$ python -q
>>> import numpy as np
>>> np.set_printoptions(precision=3, suppress=True, linewidth=200)
>>> def rd(a):
...     return np.round(a, 3) + 0
... 
>>> feats = np.loadtxt("dump.csv", delimiter=",")
>>> feats
array([[ -8.667,  -0.007, -15.521],
       [ -8.281,  -1.847, -16.113],
       [ 16.167,   0.684,  17.442],
       [ -6.961,   1.069, -15.734],
       [ 16.565,  -1.96 ,  17.74 ],
       [ -7.428,   2.097, -14.369],
       [ -8.386,  -0.51 , -15.692],
       [ 13.393,  -2.647,  15.765],
       [ -8.503,  -1.293, -13.203],
       [ 14.839,  -0.529,  18.181],
       [ 16.306,  -0.518,  16.524],
       [ -8.817,  -0.366, -14.034],
       [ -6.222,   0.3  , -14.885],
       [ 16.439,  -0.773,  16.009],
       [ 17.721,  -0.717,  15.979],
       [ 15.038,  -1.829,  16.664],
       [ -8.893,   0.346, -15.654],
       [ 17.353,  -3.158,  16.706],
       [ 15.007,  -2.323,  17.627],
       [ 15.527,  -0.582,  16.012],
       [ 15.898,  -0.6  ,  15.983],
       [ -7.891,   1.136, -16.074],
       [ 15.264,  -1.569,  16.966],
       [ 15.579,  -2.224,  16.455],
       [ 13.694,  -0.6  ,  16.384]])
>>> idx = feats[:, 2] > np.median(feats[:, 2])
>>> u = feats[idx].mean(axis=0) - feats[~idx].mean(axis=0)
>>> ((feats - feats.mean(axis=0)) @ u > 0).astype(int)
array([0, 0, 1, 0, 1, 0, 0, 1, 0, 1, 1, 0, 0, 1, 1, 1, 0, 1, 1, 1, 1, 0, 1, 1, 1])
>>> blk = np.stack([feats, -2 * feats, feats[::-1]])
>>> np.linalg.matrix_rank(blk.reshape(3, -1))
np.int64(2)
>>> rd(np.einsum("bij,cij->bc", blk, blk))
array([[ 10881.567, -21763.135,   3030.225],
       [-21763.135,  43526.269,  -6060.45 ],
       [  3030.225,  -6060.45 ,  10881.567]])
>>> x = np.array([-3, 2, 3])
>>> y = feats @ x
>>> c, lr = np.zeros(3), 1 / np.linalg.norm(feats, 2) ** 2
>>> for i in range(8):
...     c -= lr * feats.T @ (feats @ c - y)
...     if i % 2 == 0: print(i, round(np.linalg.norm(feats @ c - y), 3))
... 
0 59.129
2 57.209
4 55.352
6 53.558
>>> rd(c)
array([-0.203,  0.103,  0.622])
>>> rd(np.linalg.cond(feats))
np.float64(18.997)
>>> cen = (feats - feats.mean(axis=0)) / feats.std(axis=0)
>>> rd(cen.std(axis=0))
array([1., 1., 1.])
>>> c = np.linalg.lstsq(np.delete(cen, 1, axis=1), cen[:, 1])[0]
>>> np.abs(c).argmax()
np.int64(1)
>>> rd(c)
array([ 1.526, -2.06 ])
>>> rd(1 - np.var(cen[:, 1] - np.delete(cen, 1, axis=1) @ c))
np.float64(0.319)
>>> rng = np.random.default_rng(80234)
>>> M = np.triu(rng.random((5, 5)) < 0.5, 1).astype(int)
>>> M = M + M.T
>>> M
array([[0, 1, 1, 1, 1],
       [1, 0, 0, 1, 0],
       [1, 0, 0, 0, 0],
       [1, 1, 0, 0, 1],
       [1, 0, 0, 1, 0]])
>>> u = np.array([7, 9])
>>> np.array([np.convolve(row, u, "same") for row in M])
array([[ 0,  7, 16, 16, 16],
       [ 7,  9,  0,  7,  9],
       [ 7,  9,  0,  0,  0],
       [ 7, 16,  9,  0,  7],
       [ 7,  9,  0,  7,  9]])
>>> np.cross(M[0, :3], M[1, :3])
array([ 0,  1, -1])
>>> np.correlate(M[0], M[1], "full")
array([0, 0, 1, 1, 1, 2, 1, 1, 1])
>>> np.trace(M)
np.int64(0)
>>> (M + M.T) / 2
array([[0., 1., 1., 1., 1.],
       [1., 0., 0., 1., 0.],
       [1., 0., 0., 0., 0.],
       [1., 1., 0., 0., 1.],
       [1., 0., 0., 1., 0.]])
>>> np.allclose(M, M.T)
True
>>> ev, V = np.linalg.eigh(M)
>>> rd(np.abs(V[:, -1]))
array([0.583, 0.412, 0.217, 0.524, 0.412])
>>> rd(np.linalg.svd(M, compute_uv=False))
array([2.686, 1.749, 1.271, 0.335, 0.   ])
>>> rd(np.linalg.eigvalsh(M @ M))
array([0.   , 0.112, 1.616, 3.059, 7.212])
>>> np.abs(V[:, -1]).round(6).argmax()
np.int64(0)
>>> M2 = np.array([[1, 1], [1, -1]])
>>> arr = np.kron(M2, np.kron(M2, M2))[rng.permutation(8)][:3]
>>> arr
array([[ 1, -1, -1,  1,  1, -1, -1,  1],
       [ 1,  1, -1, -1, -1, -1,  1,  1],
       [ 1, -1,  1, -1, -1,  1, -1,  1]])
>>> u = np.array([-4, 1, -4])
>>> np.convolve(arr[0], u)
array([-4,  5, -1, -1,  1,  1, -1, -1,  5, -4])
>>> np.array([np.convolve(row, u, "same") for row in arr])
array([[ 5, -1, -1,  1,  1, -1, -1,  5],
       [-3,  1, -1,  7,  7, -1,  1, -3],
       [ 5, -9,  9, -1, -1,  9, -9,  5]])
>>> m1 = rng.normal(size=(20, 3)) + 3 * np.array([5, 3, 1])
>>> rd(m1)
array([[13.13 , 10.405,  3.133],
       [17.813,  9.961,  3.241],
       [17.279, 10.338,  3.132],
       [15.675,  6.651,  2.433],
       [14.583,  8.297,  1.885],
       [14.48 ,  9.756,  3.075],
       [14.784,  8.088,  1.207],
       [14.943, 10.105,  3.06 ],
       [15.523,  9.454,  4.229],
       [16.037, 10.186,  2.672],
       [16.075,  8.113,  3.649],
       [15.165,  9.402,  4.987],
       [14.969,  9.835,  2.381],
       [15.321,  6.108,  4.35 ],
       [13.915,  9.714,  3.461],
       [14.224,  8.881,  3.575],
       [15.753, 11.188,  2.656],
       [17.193,  9.021,  1.225],
       [13.762,  8.763,  4.449],
       [14.075,  7.792,  3.24 ]])
>>> proj = m1 @ np.linalg.solve(m1.T @ m1, m1.T)
>>> rd(np.trace(proj))
np.float64(3.0)
>>> np.allclose(proj @ proj, proj)
True
>>> rd(proj @ m1[:, 0])
array([13.13 , 17.813, 17.279, 15.675, 14.583, 14.48 , 14.784, 14.943, 15.523, 16.037, 16.075, 15.165, 14.969, 15.321, 13.915, 14.224, 15.753, 17.193, 13.762, 14.075])
>>> rd(np.linalg.eigvalsh(proj))
array([0., 0., 0., 0., 0., 0., 0., 0., 0., 0., 0., 0., 0., 0., 0., 0., 0., 1., 1., 1.])
>>> d = np.linalg.norm(m1[:, None] - m1[None], axis=-1)
>>> np.linalg.matrix_rank(d ** 2)
np.int64(5)
>>> d[15].round(6).argsort(kind="stable")[:4]
array([15, 14, 18,  5])
>>> d.mean(axis=1).argmax()
np.int64(13)
>>> np.unravel_index(d.round(6).argmax(), d.shape)
(np.int64(13), np.int64(16))
>>> np.linalg.cond(m1) > 100
np.False_
>>> rd(np.abs(np.linalg.svd(m1)[2][-1]))
array([0.071, 0.211, 0.975])
>>> round(np.log10(np.linalg.cond(m1)))
1
>>> x = np.array([3, 2, -1])
>>> y = m1 @ x
>>> rd(np.linalg.solve(m1.T @ m1, m1.T @ y))
array([ 3.,  2., -1.])
>>> y = y + 0.02 * rng.normal(size=20)
>>> rd(y)
array([57.094, 70.121, 69.393, 57.891, 58.462, 59.89 , 59.338, 62.001, 61.225, 65.757, 60.833, 59.318, 62.188, 53.832, 57.699, 56.868, 66.944, 68.394, 54.345, 54.552])
>>> c, *_ = np.linalg.lstsq(m1, y)
>>> c.round()
array([ 3.,  2., -1.])
>>> rd(c)
array([ 3.001,  1.998, -1.   ])
>>> [round(float(np.linalg.norm(np.linalg.solve(m1.T @ m1 + lam * np.eye(3), m1.T @ y))), 2) for lam in (0, 1, 10, 100)]
[3.74, 3.71, 3.54, 3.34]
>>> q, V = np.linalg.qr(m1[:, :2])[0], np.linalg.qr(m1[:, 2:])[0]
>>> sig = np.linalg.svd(q.T @ V, compute_uv=False)
>>> rd(sig)
array([0.948])
>>> rd(np.linalg.norm(q @ q.T - V @ V.T, 2))
np.float64(1.0)
>>> rd(np.degrees(np.arccos(sig.clip(0, 1))))
array([18.521])
>>> mat = np.load("sample6.npy")
>>> rd(mat)
array([[ 0.953,  0.073,  0.072,  0.152, -0.022, -0.102],
       [ 0.073,  0.886, -0.112, -0.237,  0.035,  0.159],
       [ 0.072, -0.112,  0.89 , -0.234,  0.034,  0.157],
       [ 0.152, -0.237, -0.234,  0.504,  0.073,  0.333],
       [-0.022,  0.035,  0.034,  0.073,  0.989, -0.049],
       [-0.102,  0.159,  0.157,  0.333, -0.049,  0.777]])
>>> np.allclose(mat, mat.T)
True
>>> rd(np.abs(np.linalg.eigvals(mat)).max())
np.float64(1.0)
>>> np.trace(mat)
np.float64(5.0)
